% python3 -q
>>> import numpy as np
>>> import numpy.linalg as la
>>> np.set_printoptions(suppress=True, linewidth=120)
>>> rng = np.random.default_rng(31)
>>> J = np.triu(rng.random((7, 7)) < 0.4, 1).astype(int)
>>> J = J + J.T
>>> J
array([[0, 1, 0, 0, 0, 1, 1],
       [1, 0, 1, 0, 0, 0, 1],
       [0, 1, 0, 1, 1, 0, 0],
       [0, 0, 1, 0, 0, 0, 1],
       [0, 0, 1, 0, 0, 1, 0],
       [1, 0, 0, 0, 1, 0, 1],
       [1, 1, 0, 1, 0, 1, 0]])
>>> vals, evecs = la.eigh(J)
>>> (vals > 1e-8).sum(), (vals < -1e-8).sum()
(np.int64(4), np.int64(3))
>>> print(np.round(la.eigvalsh(J @ J), 3))
[0.029 0.594 1.297 1.454 2.883 4.738 9.005]
>>> np.round(evecs @ np.diag(vals) @ evecs.T, 3) + 0
array([[0., 1., 0., 0., 0., 1., 1.],
       [1., 0., 1., 0., 0., 0., 1.],
       [0., 1., 0., 1., 1., 0., 0.],
       [0., 0., 1., 0., 0., 0., 1.],
       [0., 0., 1., 0., 0., 1., 0.],
       [1., 0., 0., 0., 1., 0., 1.],
       [1., 1., 0., 1., 0., 1., 0.]])
>>> np.round(evecs.T @ evecs, 3) + 0
array([[1., 0., 0., 0., 0., 0., 0.],
       [0., 1., 0., 0., 0., 0., 0.],
       [0., 0., 1., 0., 0., 0., 0.],
       [0., 0., 0., 1., 0., 0., 0.],
       [0., 0., 0., 0., 1., 0., 0.],
       [0., 0., 0., 0., 0., 1., 0.],
       [0., 0., 0., 0., 0., 0., 1.]])
>>> np.round(np.abs(evecs[:, -1]), 3)
array([0.439, 0.417, 0.307, 0.271, 0.233, 0.393, 0.507])
>>> u = np.array([-1, -5, 5, 0, 2, 6, 4])
>>> Y = J + np.outer(u, np.eye(7)[0])
>>> la.matrix_rank(Y - J)
np.int64(1)
>>> np.round(la.det(Y) / la.det(J), 3), np.round(1 + la.solve(J, u)[0], 3)
(np.float64(-4.0), np.float64(-4.0))
>>> blk = np.stack([J, 3 * J, J[::-1]])
>>> print(blk.shape)
(3, 7, 7)
>>> print(np.round(la.norm(blk, axis=(1, 2)), 3))
[ 4.472 13.416  4.472]
>>> (blk @ J.T).shape
(3, 7, 7)
>>> print(la.matrix_rank(blk))
[7 7 7]
>>> np.round(la.det(blk), 3)
array([   -2., -4374.,     2.])
>>> np.einsum("bij,cij->bc", blk, blk)
array([[ 20,  60,  10],
       [ 60, 180,  30],
       [ 10,  30,  20]])
>>> Uu, sig, vt = la.svd(J, full_matrices=False)
>>> print(np.round(np.cumsum(sig ** 2) / np.sum(sig ** 2), 3))
[0.45  0.687 0.831 0.904 0.969 0.999 1.   ]
>>> sig.round(3)
array([3.001, 2.177, 1.698, 1.206, 1.139, 0.771, 0.17 ])
>>> round(float(np.sqrt((sig ** 2).sum())), 3), np.round(la.norm(J), 3)
(4.472, np.float64(4.472))
>>> np.allclose(Uu * sig @ vt, J)
True
>>> Uu.shape, sig.shape, vt.shape
((7, 7), (7,), (7, 7))
>>> (sig > 1e-8).sum()
np.int64(7)
>>> vals, evecs = la.eigh(J)
>>> vec = np.array([-4, 9, -5, -8, -1, 2, 3])
>>> vec @ J @ vec / (vec @ vec), round(vals[0], 3), round(float(vals[-1]), 3)
(np.float64(-0.49), np.float64(-2.177), 3.001)
>>> np.abs(J).sum(axis=1).max(), round(float(np.abs(vals).max()), 3)
(np.int64(4), 3.001)
>>> vec @ J @ vec
np.int64(-98)
>>> np.round(la.eigvalsh(J[1:, 1:]), 3) + 0
array([-2.164, -1.618,  0.   ,  0.618,  0.773,  2.391])
>>> E = np.load("w.npy")
>>> E
array([[ -0.015,  13.959,  -9.951],
       [ -0.071,  13.801,  -9.766],
       [ -0.311,  13.083,  -8.942],
       [ -0.561,  12.22 ,  -7.993],
       [ -0.613,  12.021,  -7.78 ],
       [ -0.887,  10.773,  -6.508],
       [ -1.025,   9.916,  -5.692],
       [ -1.117,   9.089,  -4.951],
       [ -1.18 ,   7.967,  -4.022],
       [ -1.184,   7.745,  -3.849],
       [ -1.185,   7.675,  -3.795],
       [ -1.001,   5.01 ,  -2.005],
       [ -0.707,   3.393,  -1.18 ],
       [ -0.654,   3.154,  -1.075],
       [ -0.453,   2.313,  -0.738],
       [ -0.438,   2.252,  -0.715],
       [ -0.415,   2.161,  -0.682],
       [ -0.13 ,   0.973,  -0.295],
       [ -0.113,   0.895,  -0.272],
       [ -0.075,   0.694,  -0.212],
       [ -0.066,   0.646,  -0.198],
       [ -0.055,   0.579,  -0.178],
       [ -0.031,   0.417,  -0.13 ],
       [ -0.011,  -0.209,   0.074],
       [ -0.042,  -0.379,   0.142],
       [ -0.102,  -0.551,   0.224],
       [ -0.161,  -0.657,   0.285],
       [ -0.23 ,  -0.747,   0.346],
       [ -0.604,  -0.992,   0.611],
       [ -1.698,  -1.123,   1.259],
       [ -1.979,  -1.11 ,   1.418],
       [ -2.346,  -1.08 ,   1.627],
       [ -2.649,  -1.047,   1.8  ],
       [ -3.123,  -0.982,   2.07 ],
       [ -3.563,  -0.912,   2.323],
       [ -3.974,  -0.84 ,   2.56 ],
       [ -4.159,  -0.806,   2.667],
       [ -5.262,  -0.587,   3.311],
       [ -6.216,  -0.381,   3.876],
       [ -6.367,  -0.347,   3.966],
       [ -6.381,  -0.344,   3.974],
       [ -6.954,  -0.214,   4.318],
       [-11.832,   0.961,   7.329],
       [-13.029,   1.258,   8.087],
       [-13.577,   1.395,   8.438]])
>>> Xs = (E - E.mean(axis=0)) / E.std(axis=0)
>>> print(Xs.std(axis=0))
[1. 1. 1.]
>>> np.argwhere(np.abs(Xs) > 2)
array([[ 0,  1],
       [ 0,  2],
       [ 1,  1],
       [ 1,  2],
       [ 2,  1],
       [42,  0],
       [43,  0],
       [44,  0],
       [44,  2]])
>>> b = la.lstsq(np.delete(Xs, 2, axis=1), Xs[:, 2])[0]
>>> np.abs(b).argmax()
np.int64(1)
>>> def softmax(z):
...     e = np.exp(z - z.max(axis=-1, keepdims=True))
...     return e / e.sum(axis=-1, keepdims=True)
... 
>>> np.round(softmax(E).sum(axis=1), 3)
array([1., 1., 1., 1., 1., 1., 1., 1., 1., 1., 1., 1., 1., 1., 1., 1., 1., 1., 1., 1., 1., 1., 1., 1., 1., 1., 1., 1.,
       1., 1., 1., 1., 1., 1., 1., 1., 1., 1., 1., 1., 1., 1., 1., 1., 1.])
>>> print(np.round(softmax(10 * E[31]), 3) + 0)
[0. 0. 1.]
>>> S = E @ E.T / np.sqrt(3)
>>> softmax(S).round(6).argmax(axis=1)
array([ 0,  0,  0,  0,  0,  0,  0,  0,  0,  0,  0,  0,  0,  0,  0,  0,  0,  0,  0,  0,  0,  0,  0, 44, 44, 44, 44, 44,
       44, 44, 44, 44, 44, 44, 44, 44, 44, 44, 44, 44, 44, 44, 44, 44, 44])
>>> np.round(softmax(S)[31] @ E, 3)
array([-13.379,   1.346,   8.311])
>>> W0 = np.loadtxt("out2.csv", delimiter=",")
>>> W0
array([[ 2.,  1.,  5.,  1.,  0.],
       [ 3.,  2.,  2.,  5.,  5.],
       [ 1.,  4.,  2.,  2.,  1.],
       [ 4.,  4.,  0.,  5.,  3.],
       [ 2.,  1.,  2.,  2.,  2.],
       [ 1.,  1.,  4.,  4.,  5.],
       [ 8.,  5.,  9., 11., 10.]])
>>> Y = W0[0, 0] * W0[1:] - np.outer(W0[1:, 0], W0[0])
>>> print(Y)
[[  0.   1. -11.   7.  10.]
 [  0.   7.  -1.   3.   2.]
 [  0.   4. -20.   6.   6.]
 [  0.   0.  -6.   2.   4.]
 [  0.   1.   3.   7.  10.]
 [  0.   2. -22.  14.  20.]]
>>> print(W0[:, 0] / W0[0, 0])
[1.  1.5 0.5 2.  1.  0.5 4. ]
>>> np.flatnonzero(~Y.round(6).any(axis=1))
array([], dtype=int64)
>>> print(la.matrix_rank(Y), la.matrix_rank(W0))
4 5
>>> vec = np.array([0, 1, -1, 0, -1])
>>> target = W0 @ vec
>>> b, lr = np.zeros(5), 1 / la.norm(W0, 2) ** 2
>>> for i in range(50):
...     b -= lr * W0.T @ (W0 @ b - target)
...     if i % 10 == 0: print(i, round(la.norm(W0 @ b - target), 3))
... 
0 7.389
10 4.868
20 3.285
30 2.27
40 1.603
>>> print(np.round(la.cond(W0), 3))
68.079
>>> hat = W0 @ la.solve(W0.T @ W0, W0.T)
>>> np.allclose(hat @ hat, hat)
True
>>> np.round(np.diag(hat), 3)
array([0.807, 0.269, 0.97 , 0.824, 0.648, 0.766, 0.716])
>>> np.round(la.eigvalsh(hat), 3) + 0
array([0., 0., 1., 1., 1., 1., 1.])
>>> np.round(np.trace(hat), 3)
np.float64(5.0)
>>> Y = W0 / la.norm(W0, axis=1, keepdims=True)
>>> cov = Y @ Y.T
>>> print(round(float(np.degrees(np.arccos(np.clip(cov[3, 0], -1, 1)))), 3))
67.924
>>> print((np.abs(cov) > 0.9).astype(int))
[[1 0 0 0 0 0 0]
 [0 1 0 1 1 1 1]
 [0 0 1 0 0 0 0]
 [0 1 0 1 0 0 0]
 [0 1 0 0 1 1 1]
 [0 1 0 0 1 1 1]
 [0 1 0 0 1 1 1]]
>>> print(np.argwhere(np.triu(np.abs(cov) > 0.95, 1)))
[[1 6]
 [4 6]]
>>> cov[3].round(3)
array([0.376, 0.902, 0.797, 1.   , 0.836, 0.689, 0.853])
>>> Y = np.c_[W0[:, :3] @ np.array([[0, -2, 2], [1, -1, -2], [0, -1, 0]]), np.array([1, 2, 1, 3, 3, 0, 3])]
>>> Y
array([[  1., -10.,   2.,   1.],
       [  2., -10.,   2.,   2.],
       [  4.,  -8.,  -6.,   1.],
       [  4., -12.,   0.,   3.],
       [  1.,  -7.,   2.,   3.],
       [  1.,  -7.,   0.,   0.],
       [  5., -30.,   6.,   3.]])
>>> np.round(la.lstsq(W0, Y[:, 0])[0], 3) + 0
array([0., 1., 0., 0., 0.])
>>> np.round(la.norm(Y - W0 @ la.lstsq(W0, Y)[0], axis=0), 3) + 0
array([0.   , 0.   , 0.   , 1.702])
>>> la.matrix_rank(Y)
np.int64(4)
>>> m1, _ = la.qr(np.array([[-1.0, 0.8, -0.7, 0.6],
...     [0.5, -0.9, 0.1, -0.9],
...     [-0.2, 0.1, 0.7, -0.2],
...     [-0.4, -1.1, 1.3, -0.1]]))
>>> m1.round(3)
array([[-0.83 ,  0.154,  0.452, -0.288],
       [ 0.415, -0.414,  0.497, -0.639],
       [-0.166, -0.01 , -0.727, -0.667],
       [-0.332, -0.897, -0.144,  0.253]])
>>> vec = np.array([-1, -1, 2, 1, 2, -1, 1])
>>> target = J @ vec
>>> b, lr = np.zeros(7), 1 / la.norm(J, 2) ** 2
>>> for i in range(40):
...     b -= lr * J.T @ (J @ b - target)
...     if i % 10 == 0: print(i, round(la.norm(J @ b - target), 3))
... 
0 3.443
10 0.639
20 0.212
30 0.15
>>> b.round(3)
array([-0.831, -0.524,  2.179,  0.502,  2.05 , -1.185,  0.74 ])
>>> round(la.cond(J), 3)
np.float64(17.61)
>>> O, R = la.qr(m1)
>>> np.round(O.T @ O, 3) + 0
array([[1., 0., 0., 0.],
       [0., 1., 0., 0.],
       [0., 0., 1., 0.],
       [0., 0., 0., 1.]])
>>> R.round(3) + 0
array([[1., 0., 0., 0.],
       [0., 1., 0., 0.],
       [0., 0., 1., 0.],
       [0., 0., 0., 1.]])
>>> O.shape, R.shape
((4, 4), (4, 4))
>>> np.round(O @ R, 3)
array([[-0.83 ,  0.154,  0.452, -0.288],
       [ 0.415, -0.414,  0.497, -0.639],
       [-0.166, -0.01 , -0.727, -0.667],
       [-0.332, -0.897, -0.144,  0.253]])
>>> arr = np.load("sample11.npy")
>>> print(arr)
[[-0.4   -1.399  0.833 -0.768  0.866  2.067 -1.34   1.785]
 [ 0.649  1.016 -0.052  0.333 -1.193 -2.088  0.538  0.741]
 [ 0.518 -1.068  0.988 -2.307  1.829  1.227 -1.97   1.973]
 [-1.031  1.848 -2.497 -3.163  0.346 -0.941  2.647 -1.269]
 [-0.519  0.133 -0.914 -1.838  1.318  0.79   2.227 -0.251]
 [ 0.314  0.776 -0.417  0.496 -0.121 -1.305  0.182 -0.049]
 [ 1.762  2.971 -1.95  -0.664 -0.874 -3.41  -0.201 -2.197]
 [-1.095 -1.71   1.727  1.101  0.665  0.948  0.086  0.309]
 [ 0.948  2.205 -2.621  0.7   -0.949 -1.656  0.576 -3.082]
 [-0.464 -0.305  0.2   -1.91   1.337 -0.141  0.325  1.045]
 [ 0.074  0.254  0.956  1.744 -1.189  0.864 -1.043  0.534]
 [ 0.722  0.481  0.246  2.375 -1.987 -0.122 -1.806  0.735]
 [ 0.636 -1.61   0.702  1.493  0.151  0.365 -0.359 -0.089]
 [-0.531  1.029 -0.386  0.729 -1.519  0.754 -1.076  0.706]
 [-0.338  0.185  0.187 -0.643 -0.259  3.274 -0.904  1.781]
 [-0.222  0.259  0.706  0.47  -0.523 -0.451  0.113  0.606]
 [-2.411 -1.048  0.935  0.078 -0.045  3.378  0.231  0.384]
 [-0.889  0.362  0.322 -0.768  0.116 -0.16  -0.295 -0.199]
 [ 0.786  0.775 -0.84   0.084 -0.601 -1.512  2.114 -2.759]
 [ 2.193  1.674 -1.347 -3.397  1.222 -4.518  1.084 -0.507]
 [-2.266  1.347 -1.105  0.541 -0.794  3.58   0.424 -0.959]
 [ 1.139  0.047  0.685 -1.979  0.184 -2.538 -2.121  1.929]
 [ 0.406 -0.387  0.932 -1.593  0.949  0.245 -2.559  2.311]
 [ 0.777 -0.229  0.732  1.303 -0.841  1.158 -1.658  0.683]
 [ 2.036 -1.016  0.445  1.066 -0.721 -1.121 -2.299  1.434]
 [-0.233 -3.681  2.099  0.469  1.832  4.705 -1.437  3.56 ]
 [ 0.267 -0.23   1.029 -0.323  0.011 -0.83  -0.435  0.247]
 [ 0.762  1.699 -0.605  0.529 -0.228 -3.445  2.255 -3.106]
 [ 0.702 -0.882  0.334 -1.109  1.326  0.309  0.644  0.771]
 [-1.398  1.187 -0.592  0.254 -0.367 -2.512  2.481 -2.518]
 [ 1.048 -1.097  0.849  1.56  -0.774 -0.053 -2.179  0.964]
 [-3.377  0.006  0.686 -2.011  0.867  2.239  2.469  0.55 ]
 [ 0.884  0.133  0.199  1.802 -0.698 -1.462 -0.504 -0.876]
 [-0.211 -1.269  0.396 -0.843  1.193  1.264  0.006  1.063]]
>>> Xs = (arr - arr.mean(axis=0)) / arr.std(axis=0)
>>> np.round(Xs.std(axis=0), 3)
array([1., 1., 1., 1., 1., 1., 1., 1.])
>>> b = la.lstsq(np.delete(Xs, 4, axis=1), Xs[:, 4])[0]
>>> b.round(3)
array([ 0.182, -0.782,  0.102, -0.852,  0.139,  0.153, -0.333])
>>> print(np.abs(b).argmax())
3
